% python3 -q
>>> import numpy as np
>>> np.set_printoptions(suppress=True, linewidth=200)
>>> K = np.loadtxt("block11.csv", delimiter=",")
>>> K
array([[  1. ,  -0.4,  -0.3,   1. ,   0.3],
       [ -0.6,   1.3,   1.5,  -2. ,  -0.7],
       [  0.1,  -0.1,  -0.6,   1.2,   0.8],
       [  0.9,   0.4,  -1.2,   1.4,  -0.4],
       [  0.9,   0. ,  -0.3,   0.1,  -0.4],
       [  1.8,  -1.1,   0. ,  -0.6,  -0.5],
       [  0.7,  -0.1,  -0.3,   0.6,   1.5],
       [ -0.5,  -0.1,   0.6,  -0.7,  -1. ],
       [  0.1,  -0.6,  -0.5,   2.4,   1.4],
       [ -1.2,  -0.2,   1. ,  -2. ,   0. ],
       [  2. ,   1.7,  -0.8,  -1.3,  -0.5],
       [ -1. ,  -1.9,  -0.4,  -0.5,  -1.7],
       [  1.1,   1.6,  -1.4,   0.9,   0.5],
       [-46. ,  20. ,  -6. ,  10. ,  12. ],
       [  1.6,   0.7,   0.3,   1.2,   0.8],
       [  0.6,   0.2,  -1.4,  -0.4,  -1. ],
       [  0.7,   1.9,   0.8,   0.9,  -1.2],
       [ -0.3,   0. ,  -0.4,   0. ,   1.3],
       [ -1.2,   1.4,  -0.4,   0.2,  -1.1],
       [ -2. ,   1.9,  -0.8,  -1.3,  -0.2],
       [ -0.4,  -1.7,   0.3,  -0.9,   2.1],
       [  1.3,  -1.1,   1.5,   0.5,   0.1],
       [ -2.1,  -0.2,  -0.3,  -1.3,  -2.2]])
>>> Z = K[[21, 0]].astype(float)
>>> for _ in range(5):
...     z = np.linalg.norm(K[:, None] - Z, axis=-1).argmin(axis=1)
...     Z = np.array([K[z == j].mean(axis=0) for j in range(2)])
... 
>>> z
array([0, 0, 0, 0, 0, 0, 0, 0, 0, 0, 0, 0, 0, 1, 0, 0, 0, 0, 0, 0, 0, 0, 0])
>>> np.abs(Z[1] - Z[0]).argmax()
np.int64(0)
>>> Z.round(2)
array([[  0.16,   0.16,  -0.14,  -0.03,  -0.1 ],
       [-46.  ,  20.  ,  -6.  ,  10.  ,  12.  ]])
>>> np.round(Z[1] - Z[0], 2)
array([-46.16,  19.84,  -5.86,  10.03,  12.1 ])
>>> np.bincount(z)
array([22,  1])
>>> q, R = np.linalg.qr(K)
>>> np.trace(q @ q.T)
np.float64(5.0)
>>> np.round(q.T @ q, 2) + 0
array([[1., 0., 0., 0., 0.],
       [0., 1., 0., 0., 0.],
       [0., 0., 1., 0., 0.],
       [0., 0., 0., 1., 0.],
       [0., 0., 0., 0., 1.]])
>>> np.round(np.abs(np.diag(R)), 2)
array([46.32,  5.76,  3.81,  5.51,  4.78])
>>> q.shape, R.shape
((23, 5), (5, 5))
>>> C2 = np.cov(K, rowvar=False)
>>> np.argsort(-K.std(axis=0).round(6), kind="stable")
array([0, 1, 4, 3, 2])
>>> np.round(np.corrcoef(K.T), 2)
array([[ 1.  , -0.96,  0.82, -0.84, -0.9 ],
       [-0.96,  1.  , -0.83,  0.84,  0.87],
       [ 0.82, -0.83,  1.  , -0.81, -0.77],
       [-0.84,  0.84, -0.81,  1.  ,  0.88],
       [-0.9 ,  0.87, -0.77,  0.88,  1.  ]])
>>> C2.shape
(5, 5)
>>> P = K @ np.linalg.solve(K.T @ K, K.T)
>>> np.linalg.matrix_rank(np.eye(23) - P)
np.int64(18)
>>> np.allclose(P @ P, P)
True
>>> round(float(np.trace(P)), 2)
5.0
>>> np.round(P @ K[:, 2], 2) + 0
array([-0.3,  1.5, -0.6, -1.2, -0.3,  0. , -0.3,  0.6, -0.5,  1. , -0.8, -0.4, -1.4, -6. ,  0.3, -1.4,  0.8, -0.4, -0.4, -0.8,  0.3,  1.5, -0.3])
>>> F = np.loadtxt("dump.csv", delimiter=",")
>>> F
array([[-3.16, -5.21, -7.93],
       [-7.45, -3.71,  5.54],
       [-6.59,  0.09,  7.52],
       [ 7.06,  6.99, -1.14],
       [ 0.43, -0.55,  9.98],
       [-7.02,  7.08, -0.8 ],
       [ 8.34,  5.49,  0.47],
       [-2.16, -9.02,  3.73],
       [-0.93,  0.41, -9.95],
       [-8.15,  5.78,  0.4 ],
       [ 4.04, -9.05, -1.34],
       [ 4.73, -2.58, -8.42],
       [-5.78,  8.16,  0.12],
       [-2.21, -4.5 , -8.65],
       [ 7.3 ,  3.08, -6.1 ],
       [ 8.59, -2.01,  4.7 ],
       [ 2.47, -9.46, -2.08],
       [ 2.52,  0.68, -9.65],
       [-8.88,  3.9 ,  2.44],
       [ 8.07,  4.7 , -3.57],
       [-3.1 ,  4.56,  8.34]])
>>> x = np.array([0, -1, -2])
>>> y = F @ x
>>> np.round(np.linalg.pinv(F) @ F, 2) + 0
array([[1., 0., 0.],
       [0., 1., 0.],
       [0., 0., 1.]])
>>> np.round(np.linalg.solve(F.T @ F, F.T @ y), 2) + 0
array([ 0., -1., -2.])
>>> rng = np.random.default_rng(8841)
>>> y = y + 0.02 * rng.normal(size=21)
>>> y.round(2)
array([ 21.05,  -7.4 , -15.12,  -4.73, -19.39,  -5.49,  -6.43,   1.53,  19.51,  -6.55,  11.73,  19.45,  -8.41,  21.82,   9.14,  -7.39,  13.6 ,  18.62,  -8.78,   2.45, -21.22])
>>> b, *_ = np.linalg.lstsq(F, y)
>>> np.round(F.T @ (y - F @ b), 2) + 0
array([0., 0., 0.])
>>> b.round()
array([ 0., -1., -2.])
>>> b.round(2) + 0
array([ 0., -1., -2.])
>>> [round(float(np.linalg.norm(np.linalg.solve(F.T @ F + lam * np.eye(3), F.T @ y))), 2) for lam in (0, 1, 10, 100)]
[2.24, 2.23, 2.21, 1.97]
>>> round(float(np.linalg.norm(y - F @ b)), 2)
0.08
